$ ipython --no-banner

In [1]: import numpy as np

In [2]: np.set_printoptions(suppress=True, linewidth=120)

In [3]: f = np.array([0, 3, 0, -3]) + 0.5

In [4]: J = np.eye(4) - 2 * np.outer(f, f) / (f @ f)

In [5]: J.round(1) + 0
Out[5]: 
array([[ 1. , -0.2,  0. ,  0.1],
       [-0.2, -0.3, -0.2,  0.9],
       [ 0. , -0.2,  1. ,  0.1],
       [ 0.1,  0.9,  0.1,  0.3]])

In [6]: T = np.stack([J, 3 * J, J[::-1]])

In [7]: np.linalg.matrix_rank(T.reshape(3, -1))
Out[7]: np.int64(2)

In [8]: np.round(np.linalg.norm(T, axis=(1, 2)), 1)
Out[8]: array([2., 6., 2.])

In [9]: np.round(T.sum(axis=0), 1) + 0
Out[9]: 
array([[ 4. ,  0.2,  0. ,  0.9],
       [-0.8, -1.3,  0.2,  3.8],
       [-0.3, -1. ,  3.7,  1.4],
       [ 1.5,  3.5,  0.5,  1.5]])

In [10]: np.round(np.einsum("bij,cij->bc", T, T), 1) + 0
Out[10]: 
array([[ 4., 12.,  0.],
       [12., 36.,  0.],
       [ 0.,  0.,  4.]])

In [11]: x = np.array([2, 4, 1, 4])

In [12]: y = J @ x

In [13]: y.round(1)
Out[13]: array([1.7, 2. , 0.7, 5.4])

In [14]: np.round(np.linalg.solve(J, y), 1)
Out[14]: array([2., 4., 1., 4.])

In [15]: np.round(np.linalg.solve(J, 4 * y), 1)
Out[15]: array([ 8., 16.,  4., 16.])

In [16]: theta = np.deg2rad(120)

In [17]: feats = np.eye(2)

In [18]: feats[np.ix_([1, 0], [1, 0])] = [[np.cos(theta), -np.sin(theta)], [np.sin(theta), np.cos(theta)]]

In [19]: feats.round(1)
Out[19]: 
array([[-0.5,  0.9],
       [-0.9, -0.5]])

In [20]: M2 = feats / np.linalg.norm(feats, axis=1, keepdims=True)

In [21]: cov = M2 @ M2.T

In [22]: cov[1].round(1) + 0
Out[22]: array([0., 1.])

In [23]: np.round(np.linalg.norm(M2, axis=1), 1)
Out[23]: array([1., 1.])

In [24]: (cov - 2 * np.eye(2)).round(6).argmax(axis=1)
Out[24]: array([1, 0])

In [25]: (np.abs(cov) > 0.9).astype(int)
Out[25]: 
array([[1, 0],
       [0, 1]])

In [26]: arr = np.loadtxt("x.csv", delimiter=",")

In [27]: arr
Out[27]: 
array([[-0.1,  0.5, -0.5, -1.3, -0.9],
       [-1.6,  0.8,  0.7,  0.6,  0.5],
       [ 0.9,  0.8,  0.8,  0.3,  1.1],
       [ 0. ,  1.3, -1.3, -1.1,  0.7],
       [ 0.4,  1.6, -1.9,  1.2, -1.3],
       [-1.1,  1.1, -1.8,  1.2, -1.1],
       [ 2.1,  0.3,  0.7,  0.5,  0.2],
       [ 3. ,  3.9, -2.1, -0.3,  4.8],
       [ 0.5,  1.1,  0.2, -2.4, -0.4],
       [ 0.6, -0.7,  1.1, -0.4,  1.1],
       [ 2. , -0.6,  0.1, -1.2, -0.4],
       [ 0.2, -1. ,  0.1,  0.4, -1.2],
       [ 0.7,  0.1,  2.3, -0.5, -1. ]])

In [28]: C = arr[[0, 2]].astype(float)

In [29]: for _ in range(3):
    ...:     lab = np.linalg.norm(arr[:, None] - C, axis=-1).argmin(axis=1)
    ...:     C = np.array([arr[lab == j].mean(axis=0) for j in range(2)])
    ...: 

In [30]: lab
Out[30]: array([0, 1, 1, 0, 0, 0, 1, 1, 0, 1, 0, 0, 1])

In [31]: np.round(C[1] - C[0], 1)
Out[31]: array([0.7, 0.3, 1.3, 0.5, 1.8])

In [32]: np.bincount(lab)
Out[32]: array([7, 6])

In [33]: C.round(1) + 0
Out[33]: 
array([[ 0.3,  0.6, -0.7, -0.5, -0.7],
       [ 1. ,  0.9,  0.6,  0. ,  1.1]])

In [34]: cov = np.cov(arr, rowvar=False)

In [35]: np.round(np.corrcoef(arr[:, 0], arr[:, 2])[0, 1], 1)
Out[35]: np.float64(-0.0)

In [36]: np.median(arr, axis=0)
Out[36]: array([ 0.5,  0.8,  0.1, -0.3, -0.4])

In [37]: np.round(np.linalg.eigvalsh(cov)[::-1], 1)
Out[37]: array([4.4, 2.2, 1. , 0.8, 0.3])

In [38]: np.round(arr.std(axis=0), 1)
Out[38]: array([1.2, 1.2, 1.3, 1. , 1.6])

In [39]: x = np.array([-3, 1, 1, -5, -2])

In [40]: y = arr @ x

In [41]: coef, lr = np.zeros(5), 1 / np.linalg.norm(arr, 2) ** 2

In [42]: for i in range(10):
    ...:     coef -= lr * arr.T @ (arr @ coef - y)
    ...:     if i % 2 == 0: print(i, round(np.linalg.norm(arr @ coef - y), 1))
    ...: 
0 16.3
2 10.8
4 7.3
6 4.9
8 3.4

In [43]: round(np.linalg.cond(arr), 1)
Out[43]: np.float64(3.2)

In [44]: coef.round(1)
Out[44]: array([-2.5,  0.5,  0.7, -4.4, -2. ])

In [45]: A = np.loadtxt("test1.csv", delimiter=",")

In [46]: A
Out[46]: 
array([[  2.,   2.,  -3., -15.,   0.],
       [  3.,   0.,   3.,  15.,   1.],
       [ -3.,  -1.,  -2., -10.,  -3.],
       [  1.,   0.,   0.,   0.,   3.],
       [ -3.,  -3.,   2.,  10.,   1.],
       [  0.,   0.,   1.,   5.,  -2.]])

In [47]: rank = np.linalg.matrix_rank(A)

In [48]: rank
Out[48]: np.int64(4)

In [49]: N = np.linalg.svd(A)[2][rank:].T

In [50]: np.linalg.matrix_rank(A.T @ A), np.linalg.matrix_rank(A @ A.T)
Out[50]: (np.int64(4), np.int64(4))

In [51]: np.round(A @ N, 1) + 0
Out[51]: 
array([[0.],
       [0.],
       [0.],
       [0.],
       [0.],
       [0.]])

In [52]: np.allclose(A @ N, 0)
Out[52]: True
